% python3 -q
>>> import numpy as np
>>> from numpy import linalg as LA
>>> np.set_printoptions(suppress=True, linewidth=140)
>>> arr = np.load("x.npy")
>>> arr
array([[ 0, -1,  0, -3],
       [ 1,  0,  0, -1],
       [ 0,  0,  0, -2],
       [ 3,  1,  2,  0]])
>>> Q, r_ = LA.qr(arr)
>>> round(float(abs(r_[0, 0])), 1), np.round(LA.norm(arr[:, 0]), 1)
(3.2, np.float64(3.2))
>>> r_.round(1) + 0
array([[-3.2, -0.9, -1.9,  0.3],
       [ 0. , -1. , -0.2, -3.1],
       [ 0. ,  0. , -0.6,  0. ],
       [ 0. ,  0. ,  0. ,  2. ]])
>>> np.round(np.abs(np.diag(r_)), 1)
array([3.2, 1. , 0.6, 2. ])
>>> Q.round(1)
array([[ 0. ,  1. , -0.3,  0. ],
       [-0.3,  0.3,  0.9,  0. ],
       [-0. ,  0. ,  0. , -1. ],
       [-0.9, -0.1, -0.3,  0. ]])
>>> np.round(Q.T @ Q, 1) + 0
array([[1., 0., 0., 0.],
       [0., 1., 0., 0.],
       [0., 0., 1., 0.],
       [0., 0., 0., 1.]])
>>> np.round(np.trace(Q @ Q.T), 1)
np.float64(4.0)
>>> x = np.array([6, 7, -4, 0])
>>> a = np.maximum(arr @ x, 0)
>>> a
array([ 0,  6,  0, 17])
>>> np.maximum(arr @ (3 * x), 0)
array([ 0, 18,  0, 51])
>>> np.flatnonzero(a > 1e-9)
array([1, 3])
>>> np.round(np.tanh(arr @ x), 1)
array([-1.,  1.,  0.,  1.])
>>> arr.T @ a
array([57, 17, 34, -6])
>>> feats = np.array([[5, 0, -1, 0], [1, 11, 2, -1], [-1, -2, -7, -2], [-2, 1, 1, -11]])
>>> proj = np.triu(np.array([[-2, 1, 2, 1], [-1, 2, 1, -2], [0, 1, -2, 1], [-2, 0, 2, -2]]), 1) + np.eye(4)
>>> B = proj @ feats @ LA.inv(proj)
>>> np.trace(B), np.trace(feats)
(np.float64(-2.0), np.int64(-2))
>>> B
array([[  2.,   6., -22.,  16.],
       [  4.,   3., -18.,  39.],
       [ -3.,   2.,  -2.,  -4.],
       [ -2.,   3.,   2.,  -5.]])
>>> proj @ feats - feats @ proj
array([[ -3.,   3., -21., -20.],
       [  3.,  -5., -22.,  39.],
       [ -2.,   2.,   5.,  -7.],
       [  0.,   2.,   3.,   3.]])
>>> u, v = B[3], B[0]
>>> u @ u
np.float64(42.0)
>>> u @ v
np.float64(-110.0)
>>> pr = (u @ v) / (u @ u) * u
>>> LA.matrix_rank(np.outer(u, v))
np.int64(1)
>>> round((v - pr) @ u, 1)
np.float64(-0.0)
>>> pr.round(1)
array([ 5.2, -7.9, -5.2, 13.1])
>>> np.round(v - pr, 1)
array([ -3.2,  13.9, -16.8,   2.9])
